% python3 -q
>>> import numpy as np
>>> import numpy.linalg as la
>>> np.set_printoptions(precision=1, suppress=True, linewidth=160)
>>> rd = lambda a: np.round(a, 1) + 0
>>> B = np.array([[-3, -3], [-2, -1]])
>>> W2 = np.array([[1, 1], [2, 1]])
>>> arr = np.kron(B, W2)
>>> print(arr)
[[-3 -3 -3 -3]
 [-6 -3 -6 -3]
 [-2 -2 -1 -1]
 [-4 -2 -2 -1]]
>>> vec = np.array([-2, -1, 1, 0])
>>> rhs = arr @ vec
>>> c, lr = np.zeros(4), 1 / la.norm(arr, 2) ** 2
>>> for i in range(6):
...     c -= lr * arr.T @ (arr @ c - rhs)
...     if i % 1 == 0: print(i, round(la.norm(arr @ c - rhs), 1))
... 
0 3.4
1 3.4
2 3.3
3 3.3
4 3.2
5 3.1
>>> print(rd(la.cond(arr)))
51.6
>>> E = np.load("sample5.npy")
>>> print(E)
[[2 0 1 2 2 3]
 [3 1 0 2 0 1]
 [0 2 2 1 0 0]
 [2 1 1 2 3 0]
 [1 3 2 0 3 3]
 [0 3 2 2 3 1]]
>>> rng = np.random.default_rng(556)
>>> z = rng.permutation(6)
>>> B = E[:, z] * rng.choice([-1, 1], 6)
>>> print(B)
[[-3  2 -2  1  0 -2]
 [-1  0 -2  0  1 -3]
 [ 0  0 -1  2  2  0]
 [ 0  3 -2  1  1 -2]
 [-3  3  0  2  3 -1]
 [-1  3 -2  2  3  0]]
>>> Uu, _, Vh = la.svd(E.T @ B)
>>> print(rd(la.lstsq(E, B)[0]))
[[ 0.  0.  0.  0.  0. -1.]
 [ 0.  0.  0.  0.  1.  0.]
 [ 0.  0.  0.  1.  0.  0.]
 [ 0.  0. -1.  0.  0.  0.]
 [ 0.  1.  0.  0.  0.  0.]
 [-1.  0.  0.  0.  0.  0.]]
>>> print(z)
[5 4 3 2 1 0]
>>> B = E[0, 0] * E[1:] - np.outer(E[1:, 0], E[0])
>>> print(B)
[[ 0  2 -3 -2 -6 -7]
 [ 0  4  4  2  0  0]
 [ 0  2  0  0  2 -6]
 [ 0  6  3 -2  4  3]
 [ 0  6  4  4  6  2]]
>>> print(np.flatnonzero(~B.round(6).any(axis=1)))
[]
>>> print(E[:, 0] / E[0, 0])
[1.  1.5 0.  1.  0.5 0. ]
>>> print(la.matrix_rank(B), la.matrix_rank(E))
5 6
>>> z = rng.permutation(6)
>>> print(z)
[4 3 2 5 0 1]
>>> B = E[z][:, z]
>>> print(np.allclose(B, E))
False
>>> print(B)
[[3 0 2 3 1 3]
 [3 2 1 0 2 1]
 [0 1 2 0 0 2]
 [3 2 2 1 0 3]
 [2 2 1 3 2 0]
 [0 2 0 1 3 1]]
>>> print(rd(np.sort(np.abs(la.eigvals(B)))))
[1.1 1.9 1.9 3.  3.  9.1]
